$ python3 -q
>>> import numpy as np
>>> import numpy.linalg as la
>>> np.set_printoptions(precision=2, suppress=True, linewidth=140, floatmode="fixed")
>>> def tidy(a):
...     return np.round(a, 2) + 0
... 
>>> arr = np.array([[5.5, -16.09, 1.28],
...     [3.54, -7.69, -1.52],
...     [3.54, -8.92, -2.04],
...     [9.14, 3.31, 4.42],
...     [6.67, 5.94, 5.23],
...     [6.22, -14.35, -2.31],
...     [4.39, -14.64, 2.0],
...     [10.8, 2.99, 3.04],
...     [5.62, -16.89, -2.03],
...     [1.92, -9.95, -2.32]])
>>> B = np.c_[arr[:, :1] @ np.array([[-4]]), np.array([2, 0, 1, 2, 3, 2, 4, 5, 7, 7])]
>>> B
array([[-22.00,   2.00],
       [-14.16,   0.00],
       [-14.16,   1.00],
       [-36.56,   2.00],
       [-26.68,   3.00],
       [-24.88,   2.00],
       [-17.56,   4.00],
       [-43.20,   5.00],
       [-22.48,   7.00],
       [ -7.68,   7.00]])
>>> tidy(la.lstsq(arr, B[:, 0])[0])
array([-4.00,  0.00,  0.00])
>>> la.matrix_rank(B)
np.int64(2)
>>> tidy(la.norm(B - arr @ la.lstsq(arr, B)[0], axis=0))
array([0.00, 7.32])
>>> Ac = (arr - arr.mean(axis=0)) / arr.std(axis=0)
>>> np.argwhere(np.abs(Ac) > 2)
array([], shape=(0, 2), dtype=int64)
>>> beta = la.lstsq(np.delete(Ac, 0, axis=1), Ac[:, 0])[0]
>>> np.abs(beta).argmax()
np.int64(1)
>>> Ac = arr - arr.mean(axis=0)
>>> U, sv, Vt = la.svd(Ac, full_matrices=False)
>>> np.abs(Vt[0]).argmax()
np.int64(1)
>>> tidy(sv ** 2 / (sv ** 2).sum())
array([0.91, 0.06, 0.03])
>>> tidy(Vt[0] * np.sign(Vt[0, np.abs(Vt[0]).argmax()]))
array([0.19, 0.95, 0.25])
>>> la.matrix_rank(Ac)
np.int64(3)
>>> tidy(np.abs(Vt[-1]))
array([0.65, 0.07, 0.75])
>>> np.abs(U[:, 0]).argmax()
np.int64(4)
>>> W0 = np.load("a.npy")
>>> tidy(W0)
array([[-2.82,  0.96,  3.30, -1.95,  1.20],
       [ 0.69,  2.49, -0.12,  4.27, -0.22],
       [-1.56, -1.71,  1.27, -4.20,  0.60],
       [-2.70,  2.09,  3.45, -0.25,  1.18],
       [-0.64, -2.53,  0.05, -4.26,  0.19],
       [-0.33, -2.72, -0.32, -4.17,  0.06],
       [-2.72,  2.02,  3.46, -0.38,  1.19],
       [ 1.90, -2.99, -2.81, -1.93, -0.88],
       [-0.62,  3.10,  1.45,  3.58,  0.35],
       [-0.05,  2.91,  0.79,  3.98,  0.10],
       [ 2.67, -2.17, -3.43,  0.10, -1.17],
       [ 2.70, -2.08, -3.45,  0.27, -1.18],
       [-0.50,  3.07,  1.31,  3.68,  0.29]])
>>> U, sv, Vt = la.svd(W0)
>>> V = Vt[:(sv > 1e-8).sum()]
>>> rng = np.random.default_rng(85)
>>> x0 = W0[2] + 2 * W0[7] + rng.integers(2) * np.eye(5)[1]
>>> tidy(x0)
array([ 2.25, -6.70, -4.36, -8.07, -1.15])
>>> la.matrix_rank(np.vstack([W0, x0]))
np.int64(3)
>>> tidy(la.norm(x0 - V.T @ V @ x0))
np.float64(0.78)
>>> np.allclose(V.T @ V @ x0, x0)
False
>>> Ac = W0 - W0.mean(axis=0)
>>> V = la.svd(Ac)[2][:2]
>>> B = Ac - Ac @ V.T @ V
>>> tidy(B.std(axis=0))
array([0.00, 0.00, 0.00, 0.00, 0.00])
>>> tidy(np.cov(Ac @ V.T, rowvar=False))
array([[16.19,  0.00],
       [ 0.00, 10.57]])
>>> tidy(np.diag(V.T @ V))
array([0.32, 0.40, 0.48, 0.74, 0.06])
>>> E = np.loadtxt("x.csv", delimiter=",")
>>> E
array([[ 0.40, -1.60,  1.10,  0.60, -0.70],
       [-1.10,  2.30,  2.10,  1.30, -1.60],
       [ 1.20,  0.50,  2.00,  0.10,  0.90]])
>>> W0 @ W0
Traceback (most recent call last):
  File "<python-input-40>", line 1, in <module>
    W0 @ W0
    ~~~^~~~
ValueError: matmul: Input operand 1 has a mismatch in its core dimension 0, with gufunc signature (n?,k),(k,m?)->(n?,m?) (size 13 is different from 5)
>>> gram = W0.T @ W0
>>> (W0 @ W0.T).shape
(13, 13)
>>> tidy(la.eigvalsh(gram)[::-1])
array([195.32, 129.68,   0.00,   0.00,   0.00])
>>> np.allclose(gram, gram.T)
True
>>> tidy(np.diag(gram))
array([ 44.81,  77.82,  72.44, 121.45,   8.48])
>>> la.matrix_rank(gram)
np.int64(2)
>>> tidy(gram)
array([[ 44.81, -27.67, -55.46,  13.85, -19.44],
       [-27.67,  77.82,  49.43,  75.81,  13.69],
       [-55.46,  49.43,  72.44,   3.94,  24.48],
       [ 13.85,  75.81,   3.94, 121.45,  -3.67],
       [-19.44,  13.69,  24.48,  -3.67,   8.48]])
>>> B = E / np.sqrt((E ** 2).mean(axis=1, keepdims=True))
>>> la.matrix_rank(E - E.mean(axis=1, keepdims=True))
np.int64(3)
>>> tidy(la.norm(B, axis=1))
array([2.24, 2.24, 2.24])
>>> tidy(E - E.mean(axis=1, keepdims=True))
array([[ 0.44, -1.56,  1.14,  0.64, -0.66],
       [-1.70,  1.70,  1.50,  0.70, -2.20],
       [ 0.26, -0.44,  1.06, -0.84, -0.04]])
>>> la.matrix_rank(B) == la.matrix_rank(E)
np.True_
